$ python -q
>>> import numpy as np
>>> np.set_printoptions(precision=3, suppress=True, linewidth=120, floatmode="fixed")
>>> def tidy(a):
...     return np.round(a, 3) + 0
... 
>>> arr = np.load("arr.npy")
>>> arr
array([[0, 1, 0, 0, 0, 0],
       [2, 1, 0, 0, 0, 0],
       [1, 1, 0, 0, 0, 0],
       [0, 0, 0, 1, 0, 0],
       [0, 0, 2, 1, 0, 0],
       [0, 0, 1, 1, 0, 0],
       [0, 0, 0, 0, 0, 1],
       [0, 0, 0, 0, 2, 1],
       [0, 0, 0, 0, 1, 1]])
>>> ang = np.radians(180)
>>> r_ = np.eye(6)
>>> r_[2, 2] = r_[0, 0] = np.cos(ang)
>>> r_[2, 0], r_[0, 2] = -np.sin(ang), np.sin(ang)
>>> tidy(r_)
array([[-1.000,  0.000,  0.000,  0.000,  0.000,  0.000],
       [ 0.000,  1.000,  0.000,  0.000,  0.000,  0.000],
       [ 0.000,  0.000, -1.000,  0.000,  0.000,  0.000],
       [ 0.000,  0.000,  0.000,  1.000,  0.000,  0.000],
       [ 0.000,  0.000,  0.000,  0.000,  1.000,  0.000],
       [ 0.000,  0.000,  0.000,  0.000,  0.000,  1.000]])
>>> B = arr @ r_.T
>>> np.allclose(np.linalg.norm(arr, axis=1), np.linalg.norm(B, axis=1))
True
>>> np.allclose(arr @ arr.T, B @ B.T)
True
>>> np.abs(B - arr).max(axis=0)
array([4.000, 0.000, 4.000, 0.000, 0.000, 0.000])
>>> np.unravel_index(np.abs(arr).argmax(), arr.shape)
(np.int64(1), np.int64(0))
>>> np.count_nonzero(arr)
np.int64(15)
>>> arr.shape
(9, 6)
>>> arr - arr[0]
array([[ 0,  0,  0,  0,  0,  0],
       [ 2,  0,  0,  0,  0,  0],
       [ 1,  0,  0,  0,  0,  0],
       [ 0, -1,  0,  1,  0,  0],
       [ 0, -1,  2,  1,  0,  0],
       [ 0, -1,  1,  1,  0,  0],
       [ 0, -1,  0,  0,  0,  1],
       [ 0, -1,  0,  0,  2,  1],
       [ 0, -1,  0,  0,  1,  1]])
>>> x = np.array([-3, 1, 1, -1, 3, -3])
>>> rhs = arr @ x
>>> rhs
array([ 1, -5, -2, -1,  1,  0, -3,  3,  0])
>>> tidy(np.linalg.pinv(arr) @ arr)
array([[1.000, 0.000, 0.000, 0.000, 0.000, 0.000],
       [0.000, 1.000, 0.000, 0.000, 0.000, 0.000],
       [0.000, 0.000, 1.000, 0.000, 0.000, 0.000],
       [0.000, 0.000, 0.000, 1.000, 0.000, 0.000],
       [0.000, 0.000, 0.000, 0.000, 1.000, 0.000],
       [0.000, 0.000, 0.000, 0.000, 0.000, 1.000]])
>>> rng = np.random.default_rng(512)
>>> rhs = rhs + 0.05 * rng.normal(size=9)
>>> tidy(rhs)
array([ 1.017, -5.043, -2.011, -0.890,  0.932,  0.003, -2.990,  2.910, -0.033])
>>> beta, *_ = np.linalg.lstsq(arr, rhs)
>>> tidy(arr.T @ (rhs - arr @ beta))
array([0.000, 0.000, 0.000, 0.000, 0.000, 0.000])
>>> beta.round()
array([-3.000,  1.000,  1.000, -1.000,  3.000, -3.000])
>>> x = np.array([0, 1, -2, -1, 3, 3])
>>> rhs = arr @ x
>>> beta, lr = np.zeros(6), 1 / np.linalg.norm(arr, 2) ** 2
>>> for i in range(50):
...     beta -= lr * arr.T @ (arr @ beta - rhs)
...     if i % 10 == 0: print(i, round(np.linalg.norm(arr @ beta - rhs), 3))
... 
0 0.903
10 0.26
20 0.075
30 0.022
40 0.006
>>> tidy(beta)
array([ 0.001,  0.999, -2.000, -1.001,  3.001,  2.999])
>>> tidy(np.linalg.cond(arr))
np.float64(2.924)
>>> P = arr @ np.linalg.solve(arr.T @ arr, arr.T)
>>> np.allclose(P @ P, P)
True
>>> J = np.array([[2.0, 0.0, 0.0, 2.0],
...     [0.0, 0.0, 0.0, 0.0],
...     [0.0, 0.0, 2.0, 2.0],
...     [0.0, 0.0, 0.0, 0.0]])
>>> np.argsort(-np.linalg.norm(J, axis=0).round(6), kind="stable")[:3]
array([3, 0, 2])
>>> np.linalg.matrix_rank(J, rtol=0.1)
np.int64(2)
>>> [round(float(x), 3) for x in np.linalg.svd(J, compute_uv=False)[:3]]
[3.464, 2.0, 0.0]
>>> tidy(np.linalg.norm(J, 2) / np.linalg.norm(J))
np.float64(0.866)
>>> rk = np.linalg.matrix_rank(J)
>>> rk
np.int64(2)
>>> ns = np.linalg.svd(J)[2][rk:].T
>>> tidy(J @ ns)
array([[0.000, 0.000],
       [0.000, 0.000],
       [0.000, 0.000],
       [0.000, 0.000]])
>>> [int(np.linalg.matrix_rank(J[:i])) for i in range(1, len(J) + 1)]
[1, 1, 2, 2]
>>> [int(np.linalg.matrix_rank(J[:, :j + 1])) for j in range(4)]
[1, 1, 2, 2]
